In [1]: import numpy as np

In [2]: import numpy.linalg as la

In [3]: np.set_printoptions(precision=2, suppress=True, linewidth=140)

In [4]: mat = np.array([[-11.17, -14.54, 3.61, 7.54],
   ...:     [-7.74, 15.18, -11.81, 5.87],
   ...:     [-4.85, -6.68, 2.85, -0.49],
   ...:     [8.33, 10.29, -1.13, -7.31],
   ...:     [3.34, 4.61, -0.68, 1.07],
   ...:     [-11.87, -1.89, -0.97, 2.24],
   ...:     [-7.31, -0.47, -2.58, -0.68],
   ...:     [-1.85, 29.69, -12.96, 6.34],
   ...:     [-6.88, -1.09, -1.81, 7.4],
   ...:     [-7.26, 2.86, 1.4, -4.1],
   ...:     [-19.47, 0.51, -7.66, 9.43],
   ...:     [-32.22, -35.96, 3.51, 13.22],
   ...:     [15.35, 14.15, 5.3, -13.19]])

In [5]: other = mat / la.norm(mat, axis=1, keepdims=True)

In [6]: gram = other @ other.T

In [7]: (gram - 2 * np.eye(13)).round(6).argmax(axis=1)
Out[7]: array([11,  7, 11, 12,  3,  6,  5,  1, 10,  6,  5,  0,  3])

In [8]: la.norm(other, axis=1)
Out[8]: array([1., 1., 1., 1., 1., 1., 1., 1., 1., 1., 1., 1., 1.])

In [9]: x = np.array([-1, 0, 1, -5])

In [10]: y = mat @ x

In [11]: np.round(la.pinv(mat) @ mat, 2) + 0
Out[11]: 
array([[1., 0., 0., 0.],
       [0., 1., 0., 0.],
       [0., 0., 1., 0.],
       [0., 0., 0., 1.]])

In [12]: np.round(la.lstsq(mat, y)[0], 2) + 0
Out[12]: array([-1.,  0.,  1., -5.])

In [13]: rng = np.random.default_rng(430393)

In [14]: y = y + 0.3 * rng.normal(size=13)

In [15]: y
Out[15]: array([-22.88, -33.42,  10.59,  27.15,  -9.33,  -0.08,   8.49, -42.88, -31.91,  29.54, -35.46, -30.56,  56.34])

In [16]: c, *_ = la.lstsq(mat, y)

In [17]: c.round()
Out[17]: array([-1.,  0.,  1., -5.])

In [18]: c
Out[18]: array([-1.03,  0.02,  1.05, -5.03])

In [19]: np.round(mat.T @ (y - mat @ c), 2) + 0
Out[19]: array([0., 0., 0., 0.])

In [20]: Z = mat[[11, 12]].astype(float)

In [21]: for _ in range(5):
    ...:     lab = la.norm(mat[:, None] - Z, axis=-1).argmin(axis=1)
    ...:     Z = np.array([mat[lab == j].mean(axis=0) for j in range(2)])
    ...: 

In [22]: lab
Out[22]: array([0, 1, 1, 1, 1, 1, 1, 1, 1, 1, 0, 0, 1])

In [23]: np.abs(Z[1] - Z[0]).argmax()
Out[23]: np.int64(1)

In [24]: F = np.loadtxt("run10.csv", delimiter=",")

In [25]: F
Out[25]: 
array([[ 0.65,  5.87,  2.18,  2.12],
       [-2.95,  4.28, -4.33,  0.28],
       [ 1.35, -0.72,  2.19,  0.2 ],
       [ 1.19,  7.78,  2.1 ,  0.19],
       [-0.46, -5.79, -2.25, -1.64],
       [-2.45,  0.23, -3.73, -0.07],
       [-2.15,  7.  , -2.26,  1.33],
       [-0.67,  3.93, -0.65,  0.17],
       [-2.68,  1.07, -4.28, -0.59],
       [-1.8 , -5.32, -4.38, -2.04],
       [-0.14,  8.52, -0.02, -0.04],
       [-2.4 ,  0.34, -3.76, -0.09],
       [-1.86, -2.37, -1.52,  1.72],
       [ 0.69, -5.49, -0.63, -2.18],
       [-1.77, -3.8 , -2.87, -0.23],
       [ 1.21,  7.8 ,  2.39,  0.27],
       [-0.91, -2.64, -2.09, -1.22],
       [-0.11,  1.35,  1.44,  2.17],
       [ 1.94,  1.66,  2.4 , -1.1 ],
       [ 1.22, -8.06,  1.59, -0.26],
       [ 2.47, -1.63,  2.49, -2.08],
       [-0.57, -4.95, -2.87, -2.61]])

In [26]: cen = F - F.mean(axis=0)

In [27]: left, sigma, VT = la.svd(cen, full_matrices=False)

In [28]: np.searchsorted(np.cumsum(sigma ** 2) / (sigma ** 2).sum(), 0.9) + 1
Out[28]: np.int64(2)

In [29]: np.round(sigma ** 2 / (sigma ** 2).sum(), 2) + 0
Out[29]: array([0.73, 0.23, 0.04, 0.  ])

In [30]: np.abs(VT[-1])
Out[30]: array([0.78, 0.01, 0.51, 0.35])

In [31]: np.round(cen.mean(axis=0), 2) + 0
Out[31]: array([0., 0., 0., 0.])
